$ ipython --no-banner

In [1]: import numpy as np

In [2]: np.set_printoptions(precision=1, suppress=True, linewidth=120)

In [3]: data = np.load("block17.npy")

In [4]: print(data)
[[0 0 0 0]
 [0 0 0 0]
 [0 0 2 0]
 [0 0 0 2]]

In [5]: # splits into 4 blocks

In [6]: print(np.allclose(data @ data.T, data.T @ data))
True

In [7]: print(np.linalg.matrix_power(data, 2))
[[0 0 0 0]
 [0 0 0 0]
 [0 0 4 0]
 [0 0 0 4]]

In [8]: print(np.sort(np.abs(np.linalg.eigvals(data))))
[0. 0. 2. 2.]

In [9]: print(np.round(np.abs(np.linalg.eigvals(data)).max(), 1))
2.0

In [10]: print(np.trace(data))
4

In [11]: vals, V = np.linalg.eigh(data)

In [12]: print(vals.sum(), np.trace(data))
4.0 4

In [13]: print(V @ np.diag(vals) @ V.T)
[[0. 0. 0. 0.]
 [0. 0. 0. 0.]
 [0. 0. 2. 0.]
 [0. 0. 0. 2.]]

In [14]: print(np.unique(data.round(6), axis=0).shape)
(3, 4)

In [15]: print(round(np.trace(np.linalg.pinv(data) @ data), 1))
2.0

In [16]: print(data @ np.linalg.pinv(data) @ data)
[[0. 0. 0. 0.]
 [0. 0. 0. 0.]
 [0. 0. 2. 0.]
 [0. 0. 0. 2.]]

In [17]: print(np.abs(np.diag(np.linalg.qr(data)[1])) > 1e-9)
[False False  True  True]

In [18]: print(np.allclose(data[:-1].T @ np.linalg.lstsq(data[:-1].T, data[-1])[0], data[-1]))
False

In [19]: rank = np.linalg.matrix_rank(data)

In [20]: print(rank)
2

In [21]: null = np.linalg.svd(data)[2][rank:].T

In [22]: print([int(np.linalg.matrix_rank(data[:i])) for i in range(1, len(data) + 1)])
[0, 0, 1, 2]

In [23]: print(np.allclose(data @ null, 0))
True

In [24]: print(null @ null.T)
[[1. 0. 0. 0.]
 [0. 1. 0. 0.]
 [0. 0. 0. 0.]
 [0. 0. 0. 0.]]

In [25]: W0 = np.load("test18.npy")

In [26]: print(W0)
[[0.2 2.  2.  2.1 1.9 2.  1.2]
 [0.1 8.1 8.1 8.1 8.1 8.1 4.1]
 [0.1 6.  5.9 6.  6.1 6.2 2.9]]

In [27]: U, sv, Vh = np.linalg.svd(W0, full_matrices=False)

In [28]: print(U.shape, sv.shape, Vh.shape)
(3, 3) (3,) (3, 7)

In [29]: print(np.round(sv / sv[0], 1) + 0)
[1. 0. 0.]

In [30]: print(np.round(U.T @ U, 1) + 0)
[[1. 0. 0.]
 [0. 1. 0.]
 [0. 0. 1.]]

In [31]: print(sv)
[23.6  0.3  0.2]

In [32]: print(np.allclose(U * sv @ Vh, W0))
True

In [33]: print((sv > 1e-8).sum())
3

In [34]: print(np.cumsum(sv ** 2) / np.sum(sv ** 2))
[1. 1. 1.]

In [35]: print(np.round(Vh @ Vh.T, 1) + 0)
[[1. 0. 0.]
 [0. 1. 0.]
 [0. 0. 1.]]

In [36]: x = np.array([1, 1, 2, -3, 3, 4, 5])

In [37]: print(W0 @ x)
[19.6 77.3 57.5]

In [38]: print(np.linalg.norm(W0 @ x) <= np.linalg.norm(W0, 2) * np.linalg.norm(x) + 1e-9)
True

In [39]: print((W0 @ x).argmax())
1

In [40]: print(np.sign((W0 @ x).round(6)))
[1. 1. 1.]

In [41]: print(W0 @ np.eye(7)[6])
[1.2 4.1 2.9]

In [42]: print(W0 @ (2 * x))
[ 39.2 154.6 115. ]

In [43]: print(np.linalg.matrix_rank(W0, rtol=0.1))
1

In [44]: print([round(float(x), 1) for x in np.linalg.svd(W0, compute_uv=False)[:3]])
[23.6, 0.3, 0.2]

In [45]: t = np.radians(180)

In [46]: Rm = np.eye(7)

In [47]: Rm[5, 5] = Rm[0, 0] = np.cos(t)

In [48]: Rm[5, 0], Rm[0, 5] = -np.sin(t), np.sin(t)

In [49]: print(Rm.round(1) + 0)
[[-1.  0.  0.  0.  0.  0.  0.]
 [ 0.  1.  0.  0.  0.  0.  0.]
 [ 0.  0.  1.  0.  0.  0.  0.]
 [ 0.  0.  0.  1.  0.  0.  0.]
 [ 0.  0.  0.  0.  1.  0.  0.]
 [ 0.  0.  0.  0.  0. -1.  0.]
 [ 0.  0.  0.  0.  0.  0.  1.]]

In [50]: other = W0 @ Rm.T

In [51]: print(round(float(np.linalg.det(Rm)), 1), np.trace(Rm))
1.0 3.0

In [52]: print(np.linalg.svd(W0, compute_uv=False), np.linalg.svd(other, compute_uv=False))
[23.6  0.3  0.2] [23.6  0.3  0.2]

In [53]: print(np.abs(other - W0).max(axis=0))
[ 0.4  0.   0.   0.   0.  16.2  0. ]

In [54]: print(other)
[[-0.2  2.   2.   2.1  1.9 -2.   1.2]
 [-0.1  8.1  8.1  8.1  8.1 -8.1  4.1]
 [-0.1  6.   5.9  6.   6.1 -6.2  2.9]]

In [55]: print(np.round(np.linalg.norm(other) ** 2 / np.linalg.norm(other, 2) ** 2, 1))
1.0

In [56]: print(np.linalg.norm(other, axis=1))
[ 4.6 18.6 13.8]

In [57]: print(np.round(np.linalg.norm(other, 2), 1))
23.6

In [58]: print(np.round(other[2] @ other[1], 1))
256.5

In [59]: print(np.linalg.norm(other, axis=1).argmax())
1

In [60]: print(round(float(np.linalg.norm(other, "nuc")), 1))
24.1

In [61]: feats = np.load("w.npy")

In [62]: print(feats)
[[ 0.7 -1.7 -1. ]
 [-1.3 -0.7 -0.2]
 [-0.9 -0.2  0.3]
 [ 1.2  5.4  0. ]
 [ 1.5  0.  -0.3]
 [-0.7  1.6 -0.5]
 [-1.2  0.5 -0.3]
 [-1.1  0.3 -0.5]
 [-0.1  0.   0.9]
 [-1.8 -2.6  0.2]
 [ 1.   0.2 -1.9]]

In [63]: dist = np.linalg.norm(feats[:, None] - feats[None], axis=-1)

In [64]: print(dist[:5, :5])
[[0.  2.4 2.5 7.2 2. ]
 [2.4 0.  0.8 6.6 2.9]
 [2.5 0.8 0.  6.  2.5]
 [7.2 6.6 6.  0.  5.4]
 [2.  2.9 2.5 5.4 0. ]]

In [65]: print(dist.shape)
(11, 11)

In [66]: print(np.linalg.matrix_rank(dist ** 2))
5

In [67]: print(dist.mean(axis=1).argmax())
3

In [68]: Xs = feats - feats.mean(axis=0)

In [69]: V = np.linalg.svd(Xs)[2][:1]

In [70]: other = Xs - Xs @ V.T @ V

In [71]: print(np.round(np.diag(V.T @ V), 1) + 0)
[0.1 0.9 0. ]

In [72]: print(np.linalg.norm(other, axis=1).round(6).argmax())
10

In [73]: print(np.cov(Xs @ V.T, rowvar=False))
4.470061542665094

In [74]: print(round(np.linalg.norm(other) / np.linalg.norm(Xs), 1))
0.5

In [75]: print((Xs @ V.T).std(axis=0))
[2.]

In [76]: G = np.cov(feats, rowvar=False)

In [77]: print(np.argwhere(np.triu(np.abs(np.corrcoef(feats.T)) > 0.8, 1)))
[]

In [78]: print(np.median(feats, axis=0))
[-0.7  0.  -0.3]

In [79]: print(np.linalg.eigvalsh(G)[::-1])
[4.5 1.2 0.4]

In [80]: print(np.polyfit(feats[:, 1], feats[:, 0], 1))
[ 0.2 -0.3]

In [81]: print(feats.std(axis=0))
[1.1 1.9 0.7]

In [82]: F = np.loadtxt("case12.csv", delimiter=",")

In [83]: print(F)
[[ -8.   3.   6.   5.  -5.  -9.]
 [  3.  -4.  -3.  -1.  -3.  -4.]
 [  6.  -3.  -8.   1.  10.  -3.]
 [  5.  -1.   1.   0.   8.   0.]
 [ -5.  -3.  10.   8.   4.  -1.]
 [ -9.  -4.  -3.   0.  -1. -10.]]

In [84]: print(np.round(np.linalg.eigvalsh(F).min(), 1))
-22.5

In [85]: print(F @ F)
[[ 240.   -8. -123.  -77.  120.  137.]
 [  -8.   60.   35.   -8.  -49.   41.]
 [-123.   35.  219.  105.  -50.    2.]
 [ -77.   -8.  105.   91.   20.  -52.]
 [ 120.  -49.  -50.   20.  215.   33.]
 [ 137.   41.    2.  -52.   33.  207.]]

In [86]: print(np.trace(F))
-26.0

In [87]: rng = np.random.default_rng(30)

In [88]: other = F + rng.integers(-2, 3, (6, 3)) @ rng.integers(-2, 3, (3, 6))

In [89]: print(other)
[[-11.   2.  10.   9.  -3. -10.]
 [  2.  -8.  -6.  -2.   0.  -6.]
 [  7.  -4. -11.  -1.  10.  -3.]
 [  4.  -3.  -1.   3.   7.   3.]
 [ -8.  -4.  14.  12.   6.  -2.]
 [-13.  -9.  -2.   3.   4. -13.]]

In [90]: print(np.abs(other - F).sum(axis=1))
[15. 14.  7. 12. 15. 21.]

In [91]: t3 = np.stack([other, 2 * other, other[::-1]])

In [92]: print(np.linalg.norm(t3, axis=(1, 2)))
[43.1 86.2 43.1]

In [93]: other = F / np.linalg.norm(F, axis=1, keepdims=True)

In [94]: G = other @ other.T

In [95]: print((G - 2 * np.eye(6)).round(6).argmax(axis=1))
[5 5 3 2 0 0]

In [96]: print(G[4])
[ 0.5 -0.4 -0.2  0.1  1.   0.2]

In [97]: print(np.linalg.norm(other, axis=1))
[1. 1. 1. 1. 1. 1.]

In [98]: print((np.abs(G) > 0.9).astype(int))
[[1 0 0 0 0 0]
 [0 1 0 0 0 0]
 [0 0 1 0 0 0]
 [0 0 0 1 0 0]
 [0 0 0 0 1 0]
 [0 0 0 0 0 1]]

In [99]: print(G.round(1) + 0)
[[ 1.  -0.1 -0.5 -0.5  0.5  0.6]
 [-0.1  1.   0.3 -0.1 -0.4  0.4]
 [-0.5  0.3  1.   0.7 -0.2  0. ]
 [-0.5 -0.1  0.7  1.   0.1 -0.4]
 [ 0.5 -0.4 -0.2  0.1  1.   0.2]
 [ 0.6  0.4  0.  -0.4  0.2  1. ]]

In [100]: mat = np.load("data.npy")

In [101]: print(mat)
[[ -1.  -4.   1.   2.]
 [  2. -10.   2.   4.]
 [  2. -10.   0.   6.]
 [  2. -10.  -2.   8.]]

In [102]: W1 = np.array([[-5, 0, -1, 1, 5, 5],
     ...:     [-1, 2, 0, -2, -2, -1],
     ...:     [-4, 4, -3, 0, -2, 4],
     ...:     [3, 1, 3, -1, 3, 3]])

In [103]: b = np.array([-7, -1, -8, -2, 9, 4])

In [104]: hid = np.maximum(mat @ W1 + b, 0)

In [105]: print((hid > 0).mean(axis=0))
[0.8 0.  0.5 1.  1.  1. ]

In [106]: Z = np.array([[-1, 1], [-2, -1], [1, -1], [0, -2], [-1, 1], [2, 2]])

In [107]: print(hid @ Z)
[[  6.  40.]
 [ 41. 103.]
 [ 24. 116.]
 [  8. 128.]]

In [108]: print(W1 @ Z)
[[ 9  9]
 [-3 -3]
 [ 3  1]
 [ 1 10]]

In [109]: print([round(float(x), 1) for x in np.linalg.svd(mat, compute_uv=False)[:3]])
[21.0, 3.9, 1.7]

In [110]: print(round(float(np.linalg.norm(mat, 2) / np.linalg.norm(mat)), 1))
1.0

In [111]: other = mat / np.linalg.norm(mat, axis=1, keepdims=True)

In [112]: G = other @ other.T

In [113]: print(np.linalg.norm(other, axis=1))
[1. 1. 1. 1.]

In [114]: print((np.abs(G) > 0.9).astype(int))
[[1 1 1 0]
 [1 1 1 1]
 [1 1 1 1]
 [0 1 1 1]]

In [115]: print((G - 2 * np.eye(4)).round(6).argmax(axis=1))
[1 2 3 2]

In [116]: other = mat + rng.integers(-2, 3, (4, 3)) @ rng.integers(-2, 3, (3, 4))

In [117]: print(other)
[[  2.  -5.   3.   3.]
 [ -6.  -6.  -3.   4.]
 [  2. -10.   0.   6.]
 [ 10. -14.   3.   8.]]

In [118]: print(np.linalg.matrix_rank(other - mat, tol=1e-8))
2

In [119]: print(other - mat)
[[ 3. -1.  2.  1.]
 [-8.  4. -5.  0.]
 [ 0.  0.  0.  0.]
 [ 8. -4.  5.  0.]]

In [120]: print(np.round(np.linalg.svd(other - mat, compute_uv=False), 1) + 0)
[15.   1.1  0.   0. ]

In [121]: E = np.load("a.npy")

In [122]: print(E)
[[-0.9 -0.3]
 [-0.3  0.9]]

In [123]: x = np.array([2, 1])

In [124]: print(np.sort(np.abs(np.degrees(np.angle(np.linalg.eigvals(E))))))
[  0. 180.]

In [125]: print(E.T @ (E @ x))
[2. 1.]

In [126]: print(np.abs(np.linalg.eigvals(E)))
[1. 1.]

In [127]: print(round(float(np.linalg.norm(x)), 1), np.round(np.linalg.norm(E @ x), 1))
2.2 2.2

In [128]: print(np.linalg.inv(E))
[[-0.9 -0.3]
 [-0.3  0.9]]

In [129]: print(round(np.linalg.eigvalsh(E).min(), 1))
-1.0

In [130]: M = np.loadtxt("dump.csv", delimiter=",")

In [131]: print(M.round(1) + 0)
[[-1.1 -2.1  0.5 -1. ]
 [-1.8  0.5 -1.   1.2]
 [ 1.3 -1.6 -1.4  0.3]
 [ 0.  -0.6  1.8  2. ]]

In [132]: print(round(np.abs(np.linalg.eigvals(M)).max(), 1))
2.7

In [133]: print((M + M.T) / 2)
[[-1.1 -2.   0.9 -0.5]
 [-2.   0.5 -1.3  0.3]
 [ 0.9 -1.3 -1.4  1. ]
 [-0.5  0.3  1.   2. ]]

In [134]: print(np.allclose(M, M.T))
False

In [135]: print(M.sum(axis=0))
[-1.7 -3.7 -0.2  2.5]

In [136]: print(np.linalg.matrix_rank(M))
4

In [137]: print(M - M[0])
[[ 0.   0.   0.   0. ]
 [-0.7  2.6 -1.5  2.2]
 [ 2.5  0.5 -1.9  1.3]
 [ 1.1  1.5  1.3  3. ]]

In [138]: print(np.diff(M, axis=0))
[[-0.7  2.6 -1.5  2.2]
 [ 3.1 -2.1 -0.4 -0.9]
 [-1.3  1.   3.2  1.7]]

In [139]: print(M.sum(axis=1))
[-3.7 -1.1 -1.4  3.2]

In [140]: print(M.shape)
(4, 4)

In [141]: print(np.linalg.svd(M, compute_uv=False))
[3.  2.7 2.4 2.2]

In [142]: print(round(np.abs(M).max(), 1))
2.1

In [143]: print(round(float(np.linalg.norm(M)), 1))
5.2

In [144]: proj = np.triu(np.array([[-1, -2, 2, 0], [-1, 1, -4, 2], [-4, 2, 4, -1], [-3, 5, -1, 5]]), 1) + np.eye(4)

In [145]: other = proj @ M @ np.linalg.inv(proj)

In [146]: print(other.round(1) + 0)
[[  5.1   4.    5.3  -5.5]
 [ -7.1  -8.4 -11.2   9.7]
 [  1.3   1.6   0.6  -4.4]
 [  0.   -0.6  -0.4   2.7]]

In [147]: other = np.linalg.inv(M)

In [148]: print(np.round(np.linalg.slogdet(M)[0], 1))
1.0

In [149]: print(other.round(1) + 0)
[[-0.2 -0.3  0.2  0. ]
 [-0.3  0.  -0.2 -0.1]
 [ 0.1 -0.2 -0.2  0.2]
 [-0.1  0.2  0.2  0.3]]

In [150]: x = np.array([-3, 0, -3, 1])

In [151]: target = other @ x

In [152]: b, lr = np.zeros(4), 1 / np.linalg.norm(other, 2) ** 2

In [153]: for i in range(20):
     ...:     b -= lr * other.T @ (other @ b - target)
     ...:     if i % 5 == 0: print(i, round(np.linalg.norm(other @ b - target), 1))
     ...: 
0 0.6
5 0.0
10 0.0
15 0.0

In [154]: print(np.round(np.linalg.cond(other), 1))
1.4

In [155]: print(b.round(1) + 0)
[-3.  0. -3.  1.]

In [156]: X = np.array([[0.6, -0.7, 1.0, -1.4, -1.0, -1.4, -1.5],
     ...:     [-1.2, 0.7, -0.3, -1.0, 0.2, 0.9, -0.1],
     ...:     [0.9, -2.0, 0.3, -1.1, 0.0, -0.1, -1.8],
     ...:     [0.4, -0.1, 2.3, -0.3, 0.6, 0.0, -0.5],
     ...:     [1.4, 0.3, -0.1, 0.8, -1.0, 1.2, 0.0],
     ...:     [0.8, -0.3, -1.1, 0.9, 0.1, 0.4, -0.3]])

In [157]: print(X)
[[ 0.6 -0.7  1.  -1.4 -1.  -1.4 -1.5]
 [-1.2  0.7 -0.3 -1.   0.2  0.9 -0.1]
 [ 0.9 -2.   0.3 -1.1  0.  -0.1 -1.8]
 [ 0.4 -0.1  2.3 -0.3  0.6  0.  -0.5]
 [ 1.4  0.3 -0.1  0.8 -1.   1.2  0. ]
 [ 0.8 -0.3 -1.1  0.9  0.1  0.4 -0.3]]

In [158]: labels = rng.permutation(4)

In [159]: print(labels)
[2 1 3 0]

In [160]: other = data[labels][:, labels]

In [161]: print(np.allclose(other, data))
False

In [162]: print(other)
[[2 0 0 0]
 [0 0 0 0]
 [0 0 2 0]
 [0 0 0 0]]

In [163]: print(np.round(np.linalg.det(other), 1), np.round(np.linalg.det(data[labels]), 1))
0.0 0.0

In [164]: print(np.diag(other))
[2 0 2 0]
